$ ipython --no-banner

In [1]: import numpy as np

In [2]: import numpy.linalg as la

In [3]: np.set_printoptions(precision=3, suppress=True, linewidth=200, legacy="1.25")

In [4]: K = np.loadtxt("x.csv", delimiter=",")

In [5]: print(K)
[[ 0.182 -0.078  0.078  0.234 -0.286]
 [-0.078  0.033 -0.033 -0.1    0.123]
 [ 0.078 -0.033  0.033  0.1   -0.123]
 [ 0.234 -0.1    0.1    0.301 -0.368]
 [-0.286  0.123 -0.123 -0.368  0.45 ]]

In [6]: rng = np.random.default_rng(521700)

In [7]: lab = rng.permutation(5)

In [8]: print(lab)
[2 4 0 1 3]

In [9]: A2 = K[lab][:, lab]

In [10]: print(A2)
[[ 0.033 -0.123  0.078 -0.033  0.1  ]
 [-0.123  0.45  -0.286  0.123 -0.368]
 [ 0.078 -0.286  0.182 -0.078  0.234]
 [-0.033  0.123 -0.078  0.033 -0.1  ]
 [ 0.1   -0.368  0.234 -0.1    0.301]]

In [11]: w, vecs = la.eigh(A2)

In [12]: print(np.abs(vecs[:, -1]))
[0.183 0.671 0.427 0.183 0.549]

In [13]: print((w > 1e-8).sum(), (w < -1e-8).sum())
1 0

In [14]: print(np.round(vecs.T @ vecs, 3) + 0)
[[1. 0. 0. 0. 0.]
 [0. 1. 0. 0. 0.]
 [0. 0. 1. 0. 0.]
 [0. 0. 0. 1. 0.]
 [0. 0. 0. 0. 1.]]

In [15]: print(la.matrix_power(K, 2))
[[ 0.182 -0.078  0.078  0.234 -0.286]
 [-0.078  0.033 -0.033 -0.1    0.123]
 [ 0.078 -0.033  0.033  0.1   -0.123]
 [ 0.234 -0.1    0.1    0.301 -0.368]
 [-0.286  0.123 -0.123 -0.368  0.45 ]]

In [16]: print((K + K.T) / 2)
[[ 0.182 -0.078  0.078  0.234 -0.286]
 [-0.078  0.033 -0.033 -0.1    0.123]
 [ 0.078 -0.033  0.033  0.1   -0.123]
 [ 0.234 -0.1    0.1    0.301 -0.368]
 [-0.286  0.123 -0.123 -0.368  0.45 ]]

In [17]: print(np.allclose(K, K.T))
True

In [18]: la.determinant(K)
---------------------------------------------------------------------------
AttributeError                            Traceback (most recent call last)
Cell In[18], line 1
----> 1 la.determinant(K)

AttributeError: module 'numpy.linalg' has no attribute 'determinant'

In [19]: print(np.einsum("ij,ji->", K, K))
1.0

In [20]: print(np.kron(np.eye(2, dtype=int), K))
[[ 0.182 -0.078  0.078  0.234 -0.286  0.    -0.     0.     0.    -0.   ]
 [-0.078  0.033 -0.033 -0.1    0.123 -0.     0.    -0.    -0.     0.   ]
 [ 0.078 -0.033  0.033  0.1   -0.123  0.    -0.     0.     0.    -0.   ]
 [ 0.234 -0.1    0.1    0.301 -0.368  0.    -0.     0.     0.    -0.   ]
 [-0.286  0.123 -0.123 -0.368  0.45  -0.     0.    -0.    -0.     0.   ]
 [ 0.    -0.     0.     0.    -0.     0.182 -0.078  0.078  0.234 -0.286]
 [-0.     0.    -0.    -0.     0.    -0.078  0.033 -0.033 -0.1    0.123]
 [ 0.    -0.     0.     0.    -0.     0.078 -0.033  0.033  0.1   -0.123]
 [ 0.    -0.     0.     0.    -0.     0.234 -0.1    0.1    0.301 -0.368]
 [-0.     0.    -0.    -0.     0.    -0.286  0.123 -0.123 -0.368  0.45 ]]

In [21]: print(round(float(la.det(K[::-1])), 3))
-0.0

In [22]: print(np.round(np.poly(K), 3) + 0)
[ 1. -1.  0.  0.  0.  0.]

In [23]: print(np.einsum("ii->", K))
1.0

In [24]: print(np.round(la.det(2 * K), 3), round(float(la.det(K)), 3))
-0.0 -0.0

In [25]: r = la.matrix_rank(K)

In [26]: print(r)
1

In [27]: ns = la.svd(K)[2][r:].T

In [28]: print([int(la.matrix_rank(K[:, :j + 1])) for j in range(5)])
[1, 1, 1, 1, 1]

In [29]: X = np.load("mat.npy")

In [30]: print(X)
[[1.    0.2   0.04  0.008]
 [0.2   1.    0.2   0.04 ]
 [0.04  0.2   1.    0.2  ]
 [0.008 0.04  0.2   1.   ]]

In [31]: w, vecs = la.eig(X)

In [32]: print(np.sort(la.eigvals(X @ X)))
[0.503 0.715 1.172 1.856]

In [33]: print(w)
[1.362 1.083 0.846 0.709]

In [34]: Lm = la.cholesky(X)

In [35]: print(Lm)
[[1.    0.    0.    0.   ]
 [0.2   0.98  0.    0.   ]
 [0.04  0.196 0.98  0.   ]
 [0.008 0.039 0.196 0.98 ]]

In [36]: print(X / np.sqrt(np.outer(np.diag(X), np.diag(X))))
[[1.    0.2   0.04  0.008]
 [0.2   1.    0.2   0.04 ]
 [0.04  0.2   1.    0.2  ]
 [0.008 0.04  0.2   1.   ]]
